% ipython --no-banner

In [1]: import numpy as np

In [2]: import numpy.linalg as la

In [3]: np.set_printoptions(precision=4, suppress=True, linewidth=200)

In [4]: arr = np.load("a.npy")

In [5]: print(arr)
[[0 0 1 1 0 0]
 [0 0 1 1 1 1]
 [1 1 0 1 1 1]
 [1 1 1 0 1 1]
 [0 1 1 1 0 1]
 [0 1 1 1 1 0]]

In [6]: q, R = la.qr(arr)

In [7]: print(q.shape, R.shape)
(6, 6) (6, 6)

In [8]: print(np.round(q @ R, 4) + 0)
[[0. 0. 1. 1. 0. 0.]
 [0. 0. 1. 1. 1. 1.]
 [1. 1. 0. 1. 1. 1.]
 [1. 1. 1. 0. 1. 1.]
 [0. 1. 1. 1. 0. 1.]
 [0. 1. 1. 1. 1. 0.]]

In [9]: print(np.trace(arr @ arr @ arr) // 6)
11

In [10]: print(np.argwhere(np.triu(arr)))
[[0 2]
 [0 3]
 [1 2]
 [1 3]
 [1 4]
 [1 5]
 [2 3]
 [2 4]
 [2 5]
 [3 4]
 [3 5]
 [4 5]]

In [11]: L = np.diag(arr.sum(axis=1)) - arr

In [12]: print(la.matrix_rank(L))
5

In [13]: print((la.eigvalsh(L) < 1e-8).sum())
1

In [14]: print(L)
[[ 2  0 -1 -1  0  0]
 [ 0  4 -1 -1 -1 -1]
 [-1 -1  5 -1 -1 -1]
 [-1 -1 -1  5 -1 -1]
 [ 0 -1 -1 -1  4 -1]
 [ 0 -1 -1 -1 -1  4]]

In [15]: print(np.round(la.eigvalsh(L), 4) + 0)
[0. 2. 5. 5. 6. 6.]

In [16]: print(round(la.det(L[1:, 1:])))
300

In [17]: x0 = np.array([7, 0, 7, 8, 3, 1])

In [18]: target = arr @ x0

In [19]: print(target)
[15 19 19 18 16 18]

In [20]: print(la.solve(arr.T, arr[1]))
[ 0.  1.  0. -0.  0. -0.]

In [21]: print(la.solve(arr, target + arr[:, 0]))
[8. 0. 7. 8. 3. 1.]

In [22]: print(la.solve(arr, -2 * target))
[-14.   0. -14. -16.  -6.  -2.]
